$ python -q
>>> import numpy as np
>>> np.set_printoptions(suppress=True, linewidth=120)
>>> W0 = np.array([[-0.6, -2.8, -0.7, -1.0],
...     [-2.6, 0.6, 1.4, -0.7],
...     [0.3, 0.0, 0.9, -0.3],
...     [0.4, -2.0, -0.6, -1.3],
...     [-1.7, 1.3, 1.5, -0.2],
...     [1.4, 0.3, 0.1, -0.2],
...     [1.2, -0.5, 1.0, 2.9],
...     [-0.9, -0.5, 0.5, 0.6],
...     [0.5, -0.8, -1.3, -0.7],
...     [-0.6, 0.9, 0.1, -1.3],
...     [1.7, 0.2, -0.5, 0.4],
...     [-0.2, 0.0, 0.0, 0.0],
...     [-2.6, -0.1, 0.3, -1.1],
...     [0.9, -1.3, 0.2, -1.3],
...     [0.4, -1.4, 0.2, -0.4],
...     [-0.4, 1.1, -0.3, -0.6],
...     [-0.2, 0.7, -0.3, -0.8],
...     [0.7, 1.4, 0.3, 1.7],
...     [1.0, 0.3, -0.5, 0.0],
...     [-0.6, 0.6, 1.5, -0.5],
...     [1.0, -1.4, -1.4, -2.7]])
>>> rng = np.random.default_rng(204)
>>> W0[:, 2] = 5 * W0[:, 0] + 0.02 * rng.normal(size=21)
>>> W0.round(2)
array([[ -0.6 ,  -2.8 ,  -2.98,  -1.  ],
       [ -2.6 ,   0.6 , -13.  ,  -0.7 ],
       [  0.3 ,   0.  ,   1.54,  -0.3 ],
       [  0.4 ,  -2.  ,   2.02,  -1.3 ],
       [ -1.7 ,   1.3 ,  -8.5 ,  -0.2 ],
       [  1.4 ,   0.3 ,   6.98,  -0.2 ],
       [  1.2 ,  -0.5 ,   5.98,   2.9 ],
       [ -0.9 ,  -0.5 ,  -4.49,   0.6 ],
       [  0.5 ,  -0.8 ,   2.46,  -0.7 ],
       [ -0.6 ,   0.9 ,  -3.  ,  -1.3 ],
       [  1.7 ,   0.2 ,   8.47,   0.4 ],
       [ -0.2 ,   0.  ,  -1.02,   0.  ],
       [ -2.6 ,  -0.1 , -13.01,  -1.1 ],
       [  0.9 ,  -1.3 ,   4.52,  -1.3 ],
       [  0.4 ,  -1.4 ,   2.01,  -0.4 ],
       [ -0.4 ,   1.1 ,  -1.97,  -0.6 ],
       [ -0.2 ,   0.7 ,  -0.98,  -0.8 ],
       [  0.7 ,   1.4 ,   3.48,   1.7 ],
       [  1.  ,   0.3 ,   5.01,   0.  ],
       [ -0.6 ,   0.6 ,  -3.02,  -0.5 ],
       [  1.  ,  -1.4 ,   5.05,  -2.7 ]])
>>> Xc = W0 - W0.mean(axis=0)
>>> U, s, Vh = np.linalg.svd(Xc, full_matrices=False)
>>> np.searchsorted(np.cumsum(s ** 2) / (s ** 2).sum(), 0.9) + 1
np.int64(1)
>>> np.abs(U[:, 0]).argmax()
np.int64(1)
>>> print((np.sign(U[:, 0]) == np.sign(U[0, 0])).astype(int))
[1 1 0 0 1 0 0 1 0 1 0 1 1 0 0 1 1 0 0 1 0]
>>> np.round(Vh[0] * np.sign(Vh[0, np.abs(Vh[0]).argmax()]), 2)
array([ 0.2 , -0.04,  0.98,  0.04])
>>> Xc = W0 - W0.mean(axis=0)
>>> vecs = np.linalg.svd(Xc)[2][:3]
>>> out = Xc - Xc @ vecs.T @ vecs
>>> np.round(np.linalg.norm(out) / np.linalg.norm(Xc), 2)
np.float64(0.0)
>>> np.round(out.std(axis=0), 2) + 0
array([0., 0., 0., 0.])
>>> th = np.radians(180)
>>> r_ = np.eye(4)
>>> r_[0, 0] = r_[2, 2] = np.cos(th)
>>> r_[0, 2], r_[2, 0] = -np.sin(th), np.sin(th)
>>> r_.round(2) + 0
array([[-1.,  0.,  0.,  0.],
       [ 0.,  1.,  0.,  0.],
       [ 0.,  0., -1.,  0.],
       [ 0.,  0.,  0.,  1.]])
>>> out = W0 @ r_.T
>>> np.round(np.linalg.svd(W0, compute_uv=False), 2), np.round(np.linalg.svd(out, compute_uv=False), 2)
(array([27.4 ,  6.07,  3.89,  0.02]), array([27.4 ,  6.07,  3.89,  0.02]))
>>> round(np.linalg.det(r_), 2), np.trace(r_)
(np.float64(1.0), np.float64(0.0))
>>> np.allclose(W0 @ W0.T, out @ out.T)
True
>>> print(np.round(np.abs(out - W0).max(axis=0), 2))
[ 5.2   0.   26.02  0.  ]
>>> np.allclose(np.linalg.norm(W0, axis=1), np.linalg.norm(out, axis=1))
True
>>> C = W0[[11, 6]].astype(float)
>>> for _ in range(4):
...     idx = np.linalg.norm(W0[:, None] - C, axis=-1).argmin(axis=1)
...     C = np.array([W0[idx == j].mean(axis=0) for j in range(2)])
... 
>>> idx
array([0, 0, 1, 1, 0, 1, 1, 0, 1, 0, 1, 0, 0, 1, 1, 0, 0, 1, 1, 0, 1])
>>> np.abs(C[1] - C[0]).argmax()
np.int64(2)
>>> np.round(C[1] - C[0], 2)
array([ 1.9 , -0.65,  9.52,  0.39])
>>> mat = np.array([[-1, 0, -3],
...     [-1, 2, 3],
...     [-2, -1, 0],
...     [3, -2, 1],
...     [3, -2, 1],
...     [2, 2, 0],
...     [0, 1, 1],
...     [-2, 0, -3],
...     [1, 2, 3],
...     [-3, 3, 0]])
>>> # rows 3 and 4 are equal
>>> C = mat[[6, 4]].astype(float)
>>> for _ in range(4):
...     idx = np.linalg.norm(mat[:, None] - C, axis=-1).argmin(axis=1)
...     C = np.array([mat[idx == j].mean(axis=0) for j in range(2)])
... 
>>> idx
array([0, 0, 0, 1, 1, 0, 0, 0, 0, 0])
>>> np.bincount(idx)
array([8, 2])
